$ ipython --no-banner

In [1]: import numpy as np

In [2]: from numpy import linalg as LA

In [3]: np.set_printoptions(precision=3, suppress=True, linewidth=160, legacy="1.25")

In [4]: def tidy(a):
   ...:     return np.round(a, 3) + 0
   ...: 

In [5]: M2 = np.array([[3, 6], [1, 7]])

In [6]: cent = np.array([[-1, 5, 8], [6, 0, 7], [3, 0, -2]])

In [7]: data = np.block([[M2, np.array([[-3, -4, -3], [2, -5, -4]])], [np.zeros((3, 2)), cent]])

In [8]: print(data)
[[ 3.  6. -3. -4. -3.]
 [ 1.  7.  2. -5. -4.]
 [ 0.  0. -1.  5.  8.]
 [ 0.  0.  6.  0.  7.]
 [ 0.  0.  3.  0. -2.]]

In [9]: t3 = np.stack([data, -3 * data, data[::-1]])

In [10]: np.einsum("bij,cij->bc", t3, t3)
Out[10]: 
array([[  362., -1086.,    52.],
       [-1086.,  3258.,  -156.],
       [   52.,  -156.,   362.]])

In [11]: LA.matrix_rank(t3)
Out[11]: array([5, 5, 5])

In [12]: LA.matrix_rank(t3.reshape(3, -1))
Out[12]: 2

In [13]: (t3 @ data.T).shape
Out[13]: (3, 5, 5)

In [14]: tidy(np.sort(np.abs(LA.eigvals(data))))
Out[14]: array([1.838, 3.216, 7.056, 7.272, 8.162])

In [15]: LA.determinant(data)
AttributeError: module 'numpy.linalg' has no attribute 'determinant'


In [16]: np.allclose(data @ data.T, data.T @ data)
Out[16]: False

In [17]: (data + data.T) / 2
Out[17]: 
array([[ 3. ,  3.5, -1.5, -2. , -1.5],
       [ 3.5,  7. ,  1. , -2.5, -2. ],
       [-1.5,  1. , -1. ,  5.5,  5.5],
       [-2. , -2.5,  5.5,  0. ,  3.5],
       [-1.5, -2. ,  5.5,  3.5, -2. ]])

In [18]: f = np.array([0, -2, -2])

In [19]: print(np.array([np.convolve(row, f, "same") for row in data]))
[[ -6. -18.  -6.  14.  14.]
 [ -2. -16. -18.   6.  18.]
 [  0.   0.   2.  -8. -26.]
 [  0.   0. -12. -12. -14.]
 [  0.   0.  -6.  -6.   4.]]

In [20]: print(np.cross(data[3, :3], data[2, :3]))
[-0.  0.  0.]

In [21]: feats = np.load("w.npy")

In [22]: feats
Out[22]: 
array([[1, 0, 0, 0, 0, 0, 0, 0, 0, 0, 0],
       [0, 1, 0, 0, 0, 0, 0, 0, 0, 0, 0],
       [4, 3, 1, 0, 0, 0, 0, 0, 0, 0, 0],
       [9, 9, 1, 1, 0, 0, 0, 0, 0, 0, 0],
       [6, 0, 1, 7, 1, 0, 0, 0, 0, 0, 0],
       [6, 5, 5, 7, 6, 1, 0, 0, 0, 0, 0],
       [6, 1, 3, 3, 5, 6, 1, 0, 0, 0, 0],
       [9, 3, 9, 7, 8, 9, 1, 1, 0, 0, 0],
       [8, 4, 1, 2, 6, 5, 3, 1, 1, 0, 0],
       [9, 9, 8, 9, 9, 1, 0, 5, 2, 1, 0],
       [9, 7, 6, 6, 2, 3, 7, 7, 2, 9, 1]])

In [23]: t3 = np.stack([feats, -2 * feats, feats[::-1]])

In [24]: t3.sum(axis=0)
Out[24]: 
array([[ 8,  7,  6,  6,  2,  3,  7,  7,  2,  9,  1],
       [ 9,  8,  8,  9,  9,  1,  0,  5,  2,  1,  0],
       [ 4,  1,  0,  2,  6,  5,  3,  1,  1,  0,  0],
       [ 0, -6,  8,  6,  8,  9,  1,  1,  0,  0,  0],
       [ 0,  1,  2, -4,  4,  6,  1,  0,  0,  0,  0],
       [ 0,  0,  0,  0,  0,  0,  0,  0,  0,  0,  0],
       [ 0, -1, -2,  4, -4, -6, -1,  0,  0,  0,  0],
       [ 0,  6, -8, -6, -8, -9, -1, -1,  0,  0,  0],
       [-4, -1,  0, -2, -6, -5, -3, -1, -1,  0,  0],
       [-9, -8, -8, -9, -9, -1,  0, -5, -2, -1,  0],
       [-8, -7, -6, -6, -2, -3, -7, -7, -2, -9, -1]])

In [25]: (t3 @ feats.T).shape
Out[25]: (3, 11, 11)

In [26]: t3.shape
Out[26]: (3, 11, 11)
